In [1]: import numpy as np

In [2]: np.set_printoptions(precision=1, suppress=True, linewidth=160)

In [3]: W0 = np.load("x.npy")

In [4]: print(W0)
[[-3  5 -4]
 [-2 11  1]
 [-1  9 -1]
 [-3  5 -4]
 [-3  5 -4]
 [ 0  0  0]
 [ 0  0  0]
 [-1  2  2]
 [ 0  0  0]
 [ 0  0  0]
 [-4  7 -2]
 [-1  2  2]
 [-1  9 -1]
 [ 0  0  0]
 [-3  5 -4]
 [-3  5 -4]
 [-3  5 -4]
 [ 0  0  0]
 [ 0  0  0]
 [-1  2  2]
 [-3  5 -4]]

In [5]: proj = W0 @ np.linalg.solve(W0.T @ W0, W0.T)

In [6]: print(np.allclose(proj @ proj, proj))
True

In [7]: print(proj @ W0[:, 2])
[-4.  1. -1. -4. -4.  0.  0.  2.  0.  0. -2.  2. -1.  0. -4. -4. -4.  0.  0.  2. -4.]

In [8]: print(round(float(np.trace(proj)), 1))
3.0

In [9]: M2 = np.c_[W0[:, :1] @ np.array([[-4]]), np.array([1, 0, 2, 1, 2, 0, 1, 2, 1, 2, 2, 1, 1, 0, 2, 1, 1, 0, 1, 0, 2])]

In [10]: print(M2)
[[12  1]
 [ 8  0]
 [ 4  2]
 [12  1]
 [12  2]
 [ 0  0]
 [ 0  1]
 [ 4  2]
 [ 0  1]
 [ 0  2]
 [16  2]
 [ 4  1]
 [ 4  1]
 [ 0  0]
 [12  2]
 [12  1]
 [12  1]
 [ 0  0]
 [ 0  1]
 [ 4  0]
 [12  2]]

In [11]: print(np.round(np.linalg.lstsq(W0, M2[:, 0])[0], 1) + 0)
[-4.  0.  0.]

In [12]: print(np.linalg.matrix_rank(np.c_[W0, M2]))
4

In [13]: print(np.linalg.norm(np.linalg.qr(W0)[0].T @ M2, axis=0) ** 2 / ((M2 ** 2).sum(axis=0) + 1e-12))
[1.  0.6]

In [14]: x = np.array([6, 0, 2])

In [15]: target = W0 @ x

In [16]: c, lr = np.zeros(3), 1 / np.linalg.norm(W0, 2) ** 2

In [17]: for i in range(30):
    ...:     c -= lr * W0.T @ (W0 @ c - target)
    ...:     if i % 10 == 0: print(i, round(np.linalg.norm(W0 @ c - target), 1))
    ...: 
0 31.3
10 13.9
20 10.6

In [18]: print(round(float(np.linalg.cond(W0)), 1))
7.9

In [19]: print(c)
[ 3.5 -0.6  3.1]
